% ipython --no-banner

In [1]: import numpy as np

In [2]: np.set_printoptions(suppress=True, linewidth=120)

In [3]: E = np.load("sample7.npy")

In [4]: E
Out[4]: 
array([[-1.08, -0.98, -0.25,  1.34,  0.78, -0.3 ,  1.6 ,  0.88,  1.6 ],
       [ 0.97,  0.5 , -0.48, -2.22,  0.9 ,  0.29, -2.3 , -1.59, -1.31],
       [ 0.89,  0.32,  0.37, -1.  , -1.26,  0.17, -1.4 , -0.81, -0.31],
       [-0.85,  2.72, -0.27,  1.76,  2.28,  0.21,  2.9 ,  2.27, -5.09],
       [ 0.74,  3.16,  0.98,  0.72, -1.5 ,  0.44,  0.9 ,  1.28, -4.94],
       [ 0.68, -1.24, -1.23, -3.1 ,  2.19,  0.09, -3.25, -2.65,  1.24],
       [-0.61,  0.18, -1.04, -0.26,  3.  ,  0.01,  0.4 ,  0.05, -1.13],
       [-1.24,  5.52,  0.24,  3.76,  2.4 ,  0.44,  5.6 ,  4.6 , -9.72],
       [ 0.06,  2.44, -0.33,  0.02,  1.83,  0.35,  0.75,  0.77, -4.66]])

In [5]: U, sv, VT = np.linalg.svd(E)

In [6]: V = VT[:(sv > 1e-8).sum()]

In [7]: rng = np.random.default_rng(935)

In [8]: x = E[3] + -2 * E[2] + rng.integers(2) * np.eye(9)[5]

In [9]: x.round(3)
Out[9]: array([-2.63,  2.08, -1.01,  3.76,  4.8 ,  0.87,  5.7 ,  3.89, -4.47])

In [10]: np.allclose(V.T @ V @ x, x)
Out[10]: False

In [11]: np.round(np.diag(V.T @ V), 3)
Out[11]: array([0.128, 0.251, 0.117, 0.318, 0.813, 0.01 , 0.419, 0.213, 0.73 ])

In [12]: np.linalg.matrix_rank(np.vstack([E, x]))
Out[12]: np.int64(4)

In [13]: np.round(np.linalg.norm(x - V.T @ V @ x), 3)
Out[13]: np.float64(0.995)

In [14]: U, sv, VT = np.linalg.svd(E)

In [15]: sv.round(3) + 0
Out[15]: array([18.112,  7.275,  5.538,  0.   ,  0.   ,  0.   ,  0.   ,  0.   ,  0.   ])

In [16]: np.argmax(sv[:-1] / (sv[1:] + 1e-6)) + 1
Out[16]: np.int64(3)

In [17]: other = U[:, :3] @ np.diag(sv[:3]) @ VT[:3]

In [18]: np.linalg.matrix_rank(E, rtol=0.05)
Out[18]: np.int64(3)

In [19]: round(float(np.linalg.norm(E - other, 2)), 3), np.round(sv[3], 3)
Out[19]: (0.0, np.float64(0.0))

In [20]: other.round(3)
Out[20]: 
array([[-1.08, -0.98, -0.25,  1.34,  0.78, -0.3 ,  1.6 ,  0.88,  1.6 ],
       [ 0.97,  0.5 , -0.48, -2.22,  0.9 ,  0.29, -2.3 , -1.59, -1.31],
       [ 0.89,  0.32,  0.37, -1.  , -1.26,  0.17, -1.4 , -0.81, -0.31],
       [-0.85,  2.72, -0.27,  1.76,  2.28,  0.21,  2.9 ,  2.27, -5.09],
       [ 0.74,  3.16,  0.98,  0.72, -1.5 ,  0.44,  0.9 ,  1.28, -4.94],
       [ 0.68, -1.24, -1.23, -3.1 ,  2.19,  0.09, -3.25, -2.65,  1.24],
       [-0.61,  0.18, -1.04, -0.26,  3.  ,  0.01,  0.4 ,  0.05, -1.13],
       [-1.24,  5.52,  0.24,  3.76,  2.4 ,  0.44,  5.6 ,  4.6 , -9.72],
       [ 0.06,  2.44, -0.33,  0.02,  1.83,  0.35,  0.75,  0.77, -4.66]])

In [21]: round(float(np.linalg.norm(E - other) / np.linalg.norm(E)), 3)
Out[21]: 0.0
